In [1]: import numpy as np

In [2]: np.set_printoptions(precision=4, suppress=True, linewidth=140, sign=" ")

In [3]: K = np.array([[0, 1, 1], [1, 0, 0], [1, 0, 0]])

In [4]: print(K)
[[ 0  1  1]
 [ 1  0  0]
 [ 1  0  0]]

In [5]: print(np.round(K @ np.linalg.pinv(K) @ K, 4) + 0)
[[ 0.  1.  1.]
 [ 1.  0.  0.]
 [ 1.  0.  0.]]

In [6]: print(np.abs(np.diag(np.linalg.qr(K)[1])) > 1e-9)
[ True  True False]

In [7]: print(np.unique(K.round(6), axis=0).shape)
(2, 3)

In [8]: print(np.linalg.lstsq(K[:-1].T, K[-1])[2])
2

In [9]: print(round(float(np.trace(np.linalg.pinv(K) @ K)), 4))
2.0

In [10]: U, sig, Vt = np.linalg.svd(K)

In [11]: print(np.argmax(sig[:-1] / (sig[1:] + 1e-6)) + 1)
2

In [12]: M2 = U[:, :2] @ np.diag(sig[:2]) @ Vt[:2]

In [13]: print(M2.round(4) + 0)
[[ 0.  1.  1.]
 [ 1.  0.  0.]
 [ 1.  0.  0.]]

In [14]: print(np.round(np.linalg.norm(K - M2) / np.linalg.norm(K), 4))
0.0

In [15]: print(K.sum(axis=0))
[ 2  1  1]

In [16]: print(np.argwhere(np.triu(K)))
[[ 0  1]
 [ 0  2]]

In [17]: print(np.trace(K @ K @ K) // 6)
0

In [18]: Lm = np.diag(K.sum(axis=1)) - K

In [19]: print(np.round(np.linalg.eigvalsh(Lm), 4) + 0)
[ 0.  1.  3.]

In [20]: print(Lm @ np.ones(3))
[ 0.  0.  0.]

In [21]: print(Lm)
[[ 2 -1 -1]
 [-1  1  0]
 [-1  0  1]]

In [22]: print(np.linalg.matrix_rank(Lm))
2

In [23]: print(round(np.linalg.det(Lm[1:, 1:])))
1

In [24]: print((np.linalg.eigvalsh(Lm) < 1e-8).sum())
1

In [25]: w, V = np.linalg.eigh(Lm)

In [26]: x = np.array([0, 0, 0])

In [27]: print(np.round(V * np.abs(w) @ V.T, 4) + 0)
[[ 2. -1. -1.]
 [-1.  1.  0.]
 [-1.  0.  1.]]

In [28]: print(np.abs(Lm).sum(axis=1).max(), np.abs(w).max())
4 3.0

In [29]: print(np.round(np.linalg.eigvalsh(K).min(), 4))
-1.4142

In [30]: print(np.all(np.linalg.eigvalsh(K) > 0))
False

In [31]: print([round(float(np.linalg.det(K[:i, :i])), 2) + 0 for i in range(1, 4)])
[0.0, -1.0, 0.0]
